$ ipython --no-banner

In [1]: import numpy as np

In [2]: np.set_printoptions(suppress=True, linewidth=140)

In [3]: feats = np.load("arr.npy")

In [4]: print(feats.round(3))
[[0.2   0.2   0.1   0.1   0.2   0.1   0.1  ]
 [0.182 0.182 0.182 0.182 0.091 0.091 0.091]
 [0.091 0.091 0.273 0.182 0.091 0.182 0.091]
 [0.125 0.125 0.125 0.25  0.125 0.    0.25 ]
 [0.077 0.154 0.154 0.154 0.154 0.154 0.154]
 [0.    0.    0.222 0.    0.222 0.333 0.222]
 [0.2   0.1   0.2   0.2   0.    0.1   0.2  ]]

In [5]: theta = np.radians(60)

In [6]: R = np.eye(7)

In [7]: R[2, 2] = R[1, 1] = np.cos(theta)

In [8]: R[2, 1], R[1, 2] = -np.sin(theta), np.sin(theta)

In [9]: print(R.round(3))
[[ 1.     0.     0.     0.     0.     0.     0.   ]
 [ 0.     0.5    0.866  0.     0.     0.     0.   ]
 [ 0.    -0.866  0.5    0.     0.     0.     0.   ]
 [ 0.     0.     0.     1.     0.     0.     0.   ]
 [ 0.     0.     0.     0.     1.     0.     0.   ]
 [ 0.     0.     0.     0.     0.     1.     0.   ]
 [ 0.     0.     0.     0.     0.     0.     1.   ]]

In [10]: A2 = feats @ R.T

In [11]: print(np.round(np.abs(A2 - feats).max(axis=0), 3))
[0.    0.192 0.248 0.    0.    0.    0.   ]

In [12]: M = np.load("m.npy")

In [13]: print(M.round(3))
[[ 0.019 -0.063  0.013  0.051 -0.089 -0.063]
 [-0.063  0.211 -0.042 -0.169  0.296  0.211]
 [ 0.013 -0.042  0.008  0.034 -0.059 -0.042]
 [ 0.051 -0.169  0.034  0.135 -0.237 -0.169]
 [-0.089  0.296 -0.059 -0.237  0.414  0.296]
 [-0.063  0.211 -0.042 -0.169  0.296  0.211]]

In [14]: left, sv, vt = np.linalg.svd(M)

In [15]: V = vt[:(sv > 1e-8).sum()]

In [16]: rng = np.random.default_rng(6573)

In [17]: x = M[2] + -3 * M[3] + rng.integers(2) * np.eye(6)[2]

In [18]: print(x.round(3))
[-0.14   0.465 -0.093 -0.372  0.651  0.465]

In [19]: print(np.round(np.diag(V.T @ V), 3))
[0.019 0.211 0.008 0.135 0.414 0.211]

In [20]: print(round(np.linalg.norm(x - V.T @ V @ x), 3))
0.0

In [21]: lab = rng.permutation(6)

In [22]: print(lab)
[3 4 1 0 5 2]

In [23]: A2 = M[lab][:, lab]

In [24]: print(A2.round(3))
[[ 0.135 -0.237 -0.169  0.051 -0.169  0.034]
 [-0.237  0.414  0.296 -0.089  0.296 -0.059]
 [-0.169  0.296  0.211 -0.063  0.211 -0.042]
 [ 0.051 -0.089 -0.063  0.019 -0.063  0.013]
 [-0.169  0.296  0.211 -0.063  0.211 -0.042]
 [ 0.034 -0.059 -0.042  0.013 -0.042  0.008]]

In [25]: print(np.round(np.linalg.det(A2), 3), round(float(np.linalg.det(M[lab])), 3))
0.0 0.0

In [26]: print(np.round(np.trace(A2), 3))
1.0

In [27]: print(np.allclose(A2, M))
False

In [28]: print(np.linalg.matrix_rank(A2, rtol=0.1))
1

In [29]: print(round(float(np.linalg.norm(A2, 2) / np.linalg.norm(A2)), 3))
1.0

In [30]: A2 = np.array([[6], [5], [9], [8], [5]])

In [31]: basis = np.array([[-4, 0, -3, -2]])

In [32]: F = A2 @ basis + 0.3 * rng.normal(size=(5, 4))

In [33]: print(F.round(3))
[[-23.807   0.474 -18.195 -11.916]
 [-20.032  -0.135 -14.66  -10.346]
 [-35.796  -0.191 -26.555 -18.408]
 [-32.095  -0.072 -23.52  -15.59 ]
 [-20.012  -0.345 -14.636  -9.818]]

In [34]: A2 = np.c_[F[:, :3] @ np.array([[5, 5, 1], [7, 8, 9], [3, 9, 0]]), np.array([-3, 3, -1, 3, 0])]

In [35]: print(A2.round(3))
[[-170.304 -278.999  -19.543   -3.   ]
 [-145.084 -233.18   -21.247    3.   ]
 [-259.986 -419.506  -37.519   -1.   ]
 [-231.542 -372.736  -32.746    3.   ]
 [-146.384 -234.542  -23.118    0.   ]]

In [36]: print(np.round(np.linalg.lstsq(F, A2[:, 0])[0], 3) + 0)
[5. 7. 3. 0.]

In [37]: print(np.round(np.linalg.norm(np.linalg.qr(F)[0].T @ A2, axis=0) ** 2 / ((A2 ** 2).sum(axis=0) + 1e-12), 3))
[1.    1.    1.    0.979]

In [38]: print(np.round(np.linalg.norm(A2 - F @ np.linalg.lstsq(F, A2)[0], axis=0), 3) + 0)
[0.    0.    0.    0.762]

In [39]: cov = A2.T @ A2

In [40]: print(np.linalg.matrix_rank(cov))
4

In [41]: print(round(np.trace(cov), 3), np.round((A2 ** 2).sum(), 3))
698701.75 698701.75

In [42]: blk = np.stack([F, -2 * F, F[::-1]])

In [43]: print(blk.shape)
(3, 5, 4)

In [44]: print((blk @ F.T).shape)
(3, 5, 5)

In [45]: print(np.round(np.einsum("bij,cij->bc", blk, blk), 3))
[[  6626.292 -13252.583   6342.625]
 [-13252.583  26505.167 -12685.25 ]
 [  6342.625 -12685.25    6626.292]]

In [46]: q, R = np.linalg.qr(F)

In [47]: print(round(float(abs(R[0, 0])), 3), np.round(np.linalg.norm(F[:, 0]), 3))
60.663 60.663

In [48]: print(np.round(q.T @ q, 3) + 0)
[[1. 0. 0. 0.]
 [0. 1. 0. 0.]
 [0. 0. 1. 0.]
 [0. 0. 0. 1.]]

In [49]: J = np.loadtxt("case4.csv", delimiter=",")

In [50]: print(J.round(3))
[[-0.624 -0.637 -0.404  0.206]
 [-0.267 -0.314  0.911  0.01 ]
 [ 0.713 -0.572  0.008  0.406]
 [-0.178  0.412  0.08   0.89 ]]

In [51]: def softmax(z):
    ...:     e = np.exp(z - z.max(axis=-1, keepdims=True))
    ...:     return e / e.sum(axis=-1, keepdims=True)
    ...: 

In [52]: print(np.round(softmax(J[3] + 4), 3))
[0.143 0.257 0.185 0.415]

In [53]: S = J @ J.T / np.sqrt(4)

In [54]: print(np.round(softmax(S + np.triu(np.full(S.shape, -np.inf), 1)), 3))
[[1.    0.    0.    0.   ]
 [0.378 0.622 0.    0.   ]
 [0.274 0.274 0.452 0.   ]
 [0.215 0.215 0.215 0.355]]

In [55]: print(np.round(softmax(S), 3))
[[0.355 0.215 0.215 0.215]
 [0.215 0.355 0.215 0.215]
 [0.215 0.215 0.355 0.215]
 [0.215 0.215 0.215 0.355]]

In [56]: data = np.loadtxt("a.csv", delimiter=",")

In [57]: print(data)
[[ 0.     3.     2.027  1.08   3.027  3.054  3.027  3.   ]
 [ 0.     3.     3.787  6.361  4.787  6.574  4.787  3.   ]
 [ 0.     3.     3.587  5.761  4.587  6.174  4.587  3.   ]
 [ 0.     3.     3.107  4.321  4.107  5.214  4.107  3.   ]
 [ 0.     3.     1.476 -0.573  2.476  1.951  2.476  3.   ]
 [ 0.     3.     2.079  1.238  3.079  3.159  3.079  3.   ]
 [ 0.     3.     2.209  1.626  3.209  3.417  3.209  3.   ]
 [ 0.     3.    -0.205 -5.616  0.795 -1.411  0.795  3.   ]
 [ 0.     3.     1.969  0.906  2.969  2.937  2.969  3.   ]
 [ 0.     3.     1.481 -0.558  2.481  1.961  2.481  3.   ]
 [ 0.     3.     2.815  3.446  3.815  4.631  3.815  3.   ]
 [ 0.     3.     1.545 -0.366  2.545  2.089  2.545  3.   ]
 [ 0.     3.     1.929  0.787  2.929  2.858  2.929  3.   ]
 [ 0.     3.     1.8    0.399  2.8    2.599  2.8    3.   ]
 [ 0.     3.     3.149  4.446  4.149  5.297  4.149  3.   ]
 [ 0.     3.     2.291  1.874  3.291  3.582  3.291  3.   ]
 [ 0.     3.     2.19   1.571  3.19   3.381  3.19   3.   ]
 [ 0.     3.     1.894  0.681  2.894  2.787  2.894  3.   ]
 [ 0.     3.     3.208  4.623  4.208  5.415  4.208  3.   ]
 [ 0.     3.     0.804 -2.589  1.804  0.607  1.804  3.   ]
 [ 0.     3.     2.82   3.459  3.82   4.64   3.82   3.   ]
 [ 0.     3.     2.912  3.737  3.912  4.824  3.912  3.   ]
 [ 0.     3.     1.689  0.067  2.689  2.378  2.689  3.   ]
 [ 0.     3.     0.639 -3.082  1.639  0.278  1.639  3.   ]
 [ 0.     3.     2.678  3.035  3.678  4.357  3.678  3.   ]
 [ 0.     3.     1.447 -0.66   2.447  1.894  2.447  3.   ]
 [ 0.     3.     3.531  5.592  4.531  6.062  4.531  3.   ]
 [ 0.     3.     0.739 -2.783  1.739  0.478  1.739  3.   ]
 [ 0.     3.     1.875  0.625  2.875  2.75   2.875  3.   ]
 [ 0.     3.     1.986  0.957  2.986  2.971  2.986  3.   ]]

In [58]: left, sv, vt = np.linalg.svd(data)

In [59]: V = vt[:(sv > 1e-8).sum()]

In [60]: x = data[21] + 2 * data[26] + rng.integers(2) * np.eye(8)[3]

In [61]: print(x)
[ 0.     9.     9.974 14.921 12.974 16.948 12.974  9.   ]

In [62]: print(round(float(np.linalg.norm(x - V.T @ V @ x)), 3))
0.0

In [63]: print(np.linalg.cond(data) > 100)
True

In [64]: print(np.linalg.matrix_rank(data, rtol=0.1))
2

In [65]: print(round(float(np.linalg.norm(data, 2) / np.linalg.norm(data)), 3))
0.946

In [66]: K = np.array([[5, 5, 4, 2, 1, 5],
    ...:     [2, -1, -1, 4, 0, -1],
    ...:     [0, -5, 5, 1, 5, 1],
    ...:     [2, 4, 2, -5, -3, -4],
    ...:     [5, -2, 4, 1, -4, -1],
    ...:     [3, 4, -5, -1, 5, -4]])

In [67]: print(K)
[[ 5  5  4  2  1  5]
 [ 2 -1 -1  4  0 -1]
 [ 0 -5  5  1  5  1]
 [ 2  4  2 -5 -3 -4]
 [ 5 -2  4  1 -4 -1]
 [ 3  4 -5 -1  5 -4]]

In [68]: A2 = np.linalg.inv(K)

In [69]: print((np.abs(A2) > 1e-9).astype(int))
[[1 1 1 1 1 1]
 [1 1 1 1 1 1]
 [1 1 1 1 1 1]
 [1 1 1 1 1 1]
 [1 1 1 1 1 1]
 [1 1 1 1 1 1]]

In [70]: print(np.round(np.linalg.det(K) * A2, 3))
[[  -908.  12591.   2617.   9039. -14910.  -8940.]
 [ -5070. -12010.    330. -10040.  11550.   3900.]
 [ -2796. -11183.  -7121. -11357.   7630.   6970.]
 [ -2302. -23346.  -1852.  -6684.  10360.   6590.]
 [ -1182.    314.  -5632.    106.   3360.  -3910.]
 [ -3158.  17641.   4617.  12739.  -7560.  -2390.]]

In [71]: print(round(np.linalg.slogdet(K)[0], 3))
-1.0

In [72]: print(np.round(K @ A2, 3) + 0)
[[1. 0. 0. 0. 0. 0.]
 [0. 1. 0. 0. 0. 0.]
 [0. 0. 1. 0. 0. 0.]
 [0. 0. 0. 1. 0. 0.]
 [0. 0. 0. 0. 1. 0.]
 [0. 0. 0. 0. 0. 1.]]

In [73]: r0 = np.array([1, -1, 2, 3, -1, 0])

In [74]: A2 = K + np.outer(r0, np.eye(6)[3])

In [75]: print(np.linalg.matrix_rank(np.linalg.inv(A2) - np.linalg.inv(K), tol=1e-8))
1

In [76]: print(np.linalg.matrix_rank(A2 - K))
1

In [77]: q, R = np.linalg.qr(K)

In [78]: print(np.round(np.trace(q @ q.T), 3))
6.0

In [79]: print(np.allclose(R.T @ R, K.T @ K))
True

In [80]: A2 = np.array([[0, 3], [-1, 2], [-1, -3], [-1, 0], [-3, 2], [0, 2]])

In [81]: print(np.einsum("ij,ij->i", K, K))
[96 23 77 74 63 92]

In [82]: print(np.einsum("ik,kj->ji", K, A2))
[[-14  -2 -16   8   9 -13]
 [ 25   5 -13  -6 -11  34]]

In [83]: print(np.linalg.matrix_rank(K @ A2))
2

In [84]: print(np.einsum("ij->j", K))
[17  5  9  2  4 -4]

In [85]: m1 = np.load("layer0.npy")

In [86]: print(m1.round(3))
[[ 0.573 -0.37  -0.028 -0.483 -0.142 -0.427  0.313]
 [-0.37   0.68  -0.025 -0.419 -0.123 -0.37   0.271]
 [-0.028 -0.025  0.998 -0.032 -0.009 -0.028  0.021]
 [-0.483 -0.419 -0.032  0.452 -0.161 -0.483  0.355]
 [-0.142 -0.123 -0.009 -0.161  0.953 -0.142  0.104]
 [-0.427 -0.37  -0.028 -0.483 -0.142  0.573  0.313]
 [ 0.313  0.271  0.021  0.355  0.104  0.313  0.771]]

In [87]: print(np.linalg.matrix_rank(data))
4

In [88]: print(data.shape)
(30, 8)

In [89]: print(np.unravel_index(np.abs(data).argmax(), data.shape))
(np.int64(1), np.int64(5))
